% python3 -q
>>> import numpy as np
>>> np.set_printoptions(suppress=True, linewidth=160)
>>> M = np.load("w.npy")
>>> M.round(1)
array([[ 7.2, -1.5, -6.7],
       [-7.2,  1.4,  6.8],
       [ 6.8,  0.1, -7.4],
       [ 7.4, -5. , -4.4],
       [-7.1,  6.3,  3.1],
       [ 4.4, -8.8,  1.6],
       [ 2.4,  6.5, -7.3],
       [ 6.7,  0.4, -7.5],
       [ 2.8,  6. , -7.5],
       [ 4.8, -8.7,  1.1],
       [-3.7, -5.2,  7.7],
       [-7.3,  1.6,  6.7],
       [-7.4,  5.2,  4.2],
       [-0.9, -7.5,  6.5],
       [-5.1, -3.4,  7.9],
       [-2.3,  8.9, -4. ],
       [-1.7, -7. ,  7. ],
       [ 3.5,  5.4, -7.7],
       [ 2.6,  6.3, -7.3]])
>>> # rows and columns are dependent
>>> left, sig, Vt = np.linalg.svd(M)
>>> sig.round(1) + 0
array([34.4, 26.7,  0. ])
>>> np.argmax(sig[:-1] / (sig[1:] + 1e-6)) + 1
np.int64(2)
>>> M2 = left[:, :2] @ np.diag(sig[:2]) @ Vt[:2]
>>> M2.round(1)
array([[ 7.2, -1.5, -6.7],
       [-7.2,  1.4,  6.8],
       [ 6.8,  0.1, -7.4],
       [ 7.4, -5. , -4.4],
       [-7.1,  6.3,  3.1],
       [ 4.4, -8.8,  1.6],
       [ 2.4,  6.5, -7.3],
       [ 6.7,  0.4, -7.5],
       [ 2.8,  6. , -7.5],
       [ 4.8, -8.7,  1.1],
       [-3.7, -5.2,  7.7],
       [-7.3,  1.6,  6.7],
       [-7.4,  5.2,  4.2],
       [-0.9, -7.5,  6.5],
       [-5.1, -3.4,  7.9],
       [-2.3,  8.9, -4. ],
       [-1.7, -7. ,  7. ],
       [ 3.5,  5.4, -7.7],
       [ 2.6,  6.3, -7.3]])
>>> np.linalg.matrix_rank(M, rtol=0.05)
np.int64(2)
>>> round(np.linalg.norm(M - M2, 2), 1), round(sig[2], 1)
(np.float64(0.0), np.float64(0.0))
>>> round(np.linalg.norm(M - M2) / np.linalg.norm(M), 1)
np.float64(0.0)
>>> left, sig = np.linalg.svd(M)
Traceback (most recent call last):
  File "<python-input-13>", line 1, in <module>
    left, sig = np.linalg.svd(M)
    ^^^^^^^^^
ValueError: too many values to unpack (expected 2)
>>> left, sig, Vt = np.linalg.svd(M, full_matrices=False)
>>> round(np.sqrt((sig ** 2).sum()), 1), round(float(np.linalg.norm(M)), 1)
(np.float64(43.6), 43.6)
>>> Ac = M - M.mean(axis=0)
>>> evecs = np.linalg.svd(Ac)[2][:2]
>>> M2 = Ac - Ac @ evecs.T @ evecs
>>> np.linalg.norm(M2, axis=1).round(6).argmax()
np.int64(0)
>>> np.round((Ac @ evecs.T).std(axis=0), 1)
array([7.9, 6.1])
>>> np.round(np.diag(evecs.T @ evecs), 1)
array([0.6, 0.8, 0.6])
>>> cent = M[[11, 0]].astype(float)
>>> for _ in range(4):
...     z = np.linalg.norm(M[:, None] - cent, axis=-1).argmin(axis=1)
...     cent = np.array([M[z == j].mean(axis=0) for j in range(2)])
... 
>>> z
array([1, 0, 1, 1, 0, 1, 1, 1, 1, 1, 0, 0, 0, 0, 0, 1, 0, 1, 1])
>>> cent.round(1)
array([[-5.1, -1.1,  6.2],
       [ 4.2,  0.9, -5.2]])
>>> K = np.load("run7.npy")
>>> K
array([[ 3, -3,  1],
       [-3,  3, -3],
       [ 1, -3,  3]])
>>> q = K.astype(float).copy()
>>> for j in range(3):
...     q[:, j] -= q[:, :j] @ (q[:, :j].T @ q[:, j])
...     q[:, j] /= np.linalg.norm(q[:, j])
... 
>>> np.round(q.T @ q, 1) + 0
array([[1., 0., 0.],
       [0., 1., 0.],
       [0., 0., 1.]])
>>> np.round(q.T @ K, 1) + 0
array([[ 4.4, -4.8,  3.4],
       [ 0. ,  1.9, -2.3],
       [ 0. ,  0. ,  1.4]])
>>> q.round(1) + 0
array([[ 0.7,  0.2, -0.7],
       [-0.7, -0.2, -0.7],
       [ 0.2, -1. ,  0. ]])
>>> P = np.triu(np.array([[2, 3, 0], [2, 3, 0], [1, 3, 1]]), 1) + np.eye(3)
>>> M2 = P @ K @ np.linalg.inv(P)
>>> np.trace(M2), np.trace(K)
(np.float64(9.0), np.int64(9))
>>> Ac = M - M.mean(axis=0)
>>> left, sig, Vt = np.linalg.svd(Ac, full_matrices=False)
>>> np.abs(left[:, 0]).argmax()
np.int64(14)
>>> np.round(sig ** 2 / (sig ** 2).sum(), 1) + 0
array([0.6, 0.4, 0. ])
>>> np.abs(Vt[0]).argmax()
np.int64(2)
>>> np.searchsorted(np.cumsum(sig ** 2) / (sig ** 2).sum(), 0.9) + 1
np.int64(2)
>>> np.round((sig ** 2).sum() ** 2 / (sig ** 4).sum(), 1)
np.float64(1.9)
>>> np.round(Ac.mean(axis=0), 1) + 0
array([0., 0., 0.])
>>> sig.round(1) + 0
array([34.4, 26.7,  0. ])
>>> np.round(Vt[0] * np.sign(Vt[0, np.abs(Vt[0]).argmax()]), 1)
array([-0.5, -0.3,  0.8])
>>> data = np.loadtxt("mat.csv", delimiter=",")
>>> data
array([[-3.,  1.,  1.,  3., -3.],
       [-3.,  2.,  0.,  2., -1.],
       [ 2., -1.,  2., -3.,  3.],
       [-2., -1.,  0., -1.,  0.],
       [ 0., -1., -1.,  0.,  1.]])
>>> rng = np.random.default_rng(189)
>>> z = rng.permutation(5)
>>> M2 = data[:, z] * rng.choice([-1, 1], 5)
>>> M2
array([[ 1., -3., -3., -3., -1.],
       [ 0., -2., -1., -3., -2.],
       [ 2.,  3.,  3.,  2.,  1.],
       [ 0.,  1.,  0., -2.,  1.],
       [-1., -0.,  1.,  0.,  1.]])
>>> left, _, Vt = np.linalg.svd(data.T @ M2)
>>> np.round(left @ Vt, 1) + 0
array([[ 0.,  0.,  0.,  1.,  0.],
       [ 0.,  0.,  0.,  0., -1.],
       [ 1.,  0.,  0.,  0.,  0.],
       [ 0., -1.,  0.,  0.,  0.],
       [ 0.,  0.,  1.,  0.,  0.]])
>>> q, evecs = np.linalg.qr(data[:, :1])[0], np.linalg.qr(data[:, 1:])[0]
>>> sig = np.linalg.svd(q.T @ evecs, compute_uv=False)
>>> np.round(np.linalg.norm(q @ q.T - evecs @ evecs.T, 2), 1)
np.float64(1.0)
>>> (sig > 0.9).sum()
np.int64(0)
>>> np.round(np.degrees(np.arccos(sig.clip(0, 1))), 1)
array([36.6])
>>> P = np.triu(np.array([[2, 3, 4, 0, 3],
...     [1, 5, 1, 4, 3],
...     [1, 3, 4, 1, 5],
...     [3, 4, 1, 5, 0],
...     [2, 3, 4, 1, 1]]), 1) + np.eye(5)
>>> M2 = P @ data @ np.linalg.inv(P)
>>> np.linalg.matrix_rank(M2)
np.int64(5)
>>> M2
array([[  -4.,   12.,   10.,  -61.,  -65.],
       [  -9.,   21.,   14., -103., -101.],
       [   0.,   -7.,    4.,   20.,    9.],
       [  -2.,    5.,    3.,  -24.,  -24.],
       [   0.,   -1.,    0.,    4.,    4.]])
>>> np.trace(M2), np.trace(data)
(np.float64(1.0), np.float64(1.0))
>>> round(np.linalg.det(M2), 1)
np.float64(81.0)
>>> np.round(np.poly(M2), 1)
array([  1.,  -1.,   2., -25.,  66., -81.])
>>> P @ data - data @ P
array([[ -1.,   8.,  16., -11.,  13.],
       [ -6.,   1.,   9., -15.,   9.],
       [ -2., -12., -12.,   1.,  -8.],
       [  0.,   6.,   9.,   4.,   9.],
       [  0.,   0.,   1.,   5.,   8.]])
>>> T = np.stack([data, 5 * data, data[::-1]])
>>> T.sum(axis=0)
array([[-18.,   5.,   5.,  18., -17.],
       [-20.,  11.,   0.,  11.,  -6.],
       [ 14.,  -7.,  14., -21.,  21.],
       [-15.,  -4.,   0.,  -4.,  -1.],
       [ -3.,  -5.,  -5.,   3.,   3.]])
>>> np.round(np.linalg.norm(T, axis=(1, 2)), 1)
array([ 9.1, 45.6,  9.1])
>>> (T @ data.T).shape
(3, 5, 5)
>>> E = np.load("x.npy")
>>> E
array([[-2,  2,  3,  0],
       [ 0, -1,  3,  1],
       [-1, -1, -1,  1]])
>>> M2 = E / np.linalg.norm(E, axis=1, keepdims=True)
>>> gram = M2 @ M2.T
>>> (np.abs(gram) > 0.9).astype(int)
array([[1, 0, 0],
       [0, 1, 0],
       [0, 0, 1]])
>>> gram[1].round(1)
array([ 0.5,  1. , -0.2])
>>> (gram - 2 * np.eye(3)).round(6).argmax(axis=1)
array([1, 0, 1])
>>> w, evecs = np.linalg.eig(K)
>>> np.round(np.sort(np.linalg.eigvals(K @ K)), 1)
array([ 0.6,  4. , 60.4])
>>> X = np.load("sample18.npy")
>>> X.round(1)
array([[ 0.3, -0.7, -0.7],
       [-0.7,  0.3, -0.7],
       [-0.7, -0.7,  0.3]])
>>> # columns are unit length and at right angles
>>> np.round(np.fft.fft(X[0]), 1)
array([-1.+0.j,  1.+0.j,  1.+0.j])
>>> np.allclose(X @ X.T, X.T @ X)
True
>>> np.round((X @ X)[0], 1) + 0
array([1., 0., 0.])
>>> W0 = np.array([[-1, 2, 0], [2, 2, -1], [-1, 1, 2], [-2, 1, -2], [5, 8, -3]])
>>> # row 4 dominates
>>> gram = W0.T @ W0
>>> gram
array([[ 35,  39, -15],
       [ 39,  74, -26],
       [-15, -26,  18]])
>>> np.abs(gram).max()
np.int64(74)
>>> gram.sum(axis=0)
array([ 59,  87, -23])
>>> np.round(gram.mean(axis=0), 1)
array([19.7, 29. , -7.7])
>>> gram.shape
(3, 3)
>>> np.diff(gram, axis=0)
array([[   4,   35,  -11],
       [ -54, -100,   44]])
>>> np.linalg.rank(gram)
Traceback (most recent call last):
  File "<python-input-95>", line 1, in <module>
    np.linalg.rank(gram)
    ^^^^^^^^^^^^^^
AttributeError: module 'numpy.linalg' has no attribute 'rank'
>>> np.round(np.linalg.norm(gram), 1)
np.float64(108.9)
>>> np.linalg.matrix_rank(gram)
np.int64(3)
>>> M2 = W0 / np.sqrt((W0 ** 2).mean(axis=1, keepdims=True))
>>> np.round(W0 - W0.mean(axis=1, keepdims=True), 1)
array([[-1.3,  1.7, -0.3],
       [ 1. ,  1. , -2. ],
       [-1.7,  0.3,  1.3],
       [-1. ,  2. , -1. ],
       [ 1.7,  4.7, -6.3]])
>>> np.linalg.matrix_rank(W0 - W0.mean(axis=1, keepdims=True))
np.int64(2)
>>> np.round(np.linalg.norm(M2, axis=1), 1)
array([1.7, 1.7, 1.7, 1.7, 1.7])
>>> mat = np.array([[26, 0, 6, -1, -7],
...     [0, 19, -3, -15, 12],
...     [6, -3, 21, 0, -3],
...     [-1, -15, 0, 15, -13],
...     [-7, 12, -3, -13, 23]])
>>> # symmetric
>>> w, evecs = np.linalg.eigh(mat)
>>> np.round(np.linalg.eigvalsh(mat @ mat), 1)
array([   1.5,   60.3,  313.2,  897.4, 2243.5])
>>> np.round(np.abs(evecs[:, -1]), 1)
array([0.2, 0.5, 0.2, 0.5, 0.6])
>>> M2 = mat[0, 0] * mat[1:] - np.outer(mat[1:, 0], mat[0])
>>> M2
array([[   0,  494,  -78, -390,  312],
       [   0,  -78,  510,    6,  -36],
       [   0, -390,    6,  389, -345],
       [   0,  312,  -36, -345,  549]])
>>> np.round(mat[:, 0] / mat[0, 0], 1) + 0
array([ 1. ,  0. ,  0.2,  0. , -0.3])
>>> T = np.stack([M2, 2 * M2, M2[::-1]])
>>> np.round(np.linalg.norm(T, axis=(1, 2)), 1)
array([1307.1, 2614.3, 1307.1])
>>> (T @ M2.T).shape
(3, 4, 4)
>>> np.linalg.matrix_rank(T.reshape(3, -1))
np.int64(2)
>>> arr = np.loadtxt("block14.csv", delimiter=",")
>>> arr
array([[9., 6., 5., 1.],
       [4., 4., 5., 8.],
       [7., 5., 2., 9.]])
>>> u, r1 = arr[0], arr[1]
>>> u @ u
np.float64(143.0)
>>> pr = (u @ r1) / (u @ u) * u
>>> np.round(r1 - pr, 1)
array([-1.9,  0.1,  1.7,  7.3])
>>> np.linalg.matrix_rank(np.outer(u, r1))
np.int64(1)
>>> pr.round(1)
array([5.9, 3.9, 3.3, 0.7])
>>> np.outer(u, r1)
array([[36., 36., 45., 72.],
       [24., 24., 30., 48.],
       [20., 20., 25., 40.],
       [ 4.,  4.,  5.,  8.]])
>>> round(float(np.linalg.norm(M, 2) / np.linalg.norm(M)), 1)
0.8
>>> np.linalg.cond(M) > 100
np.True_
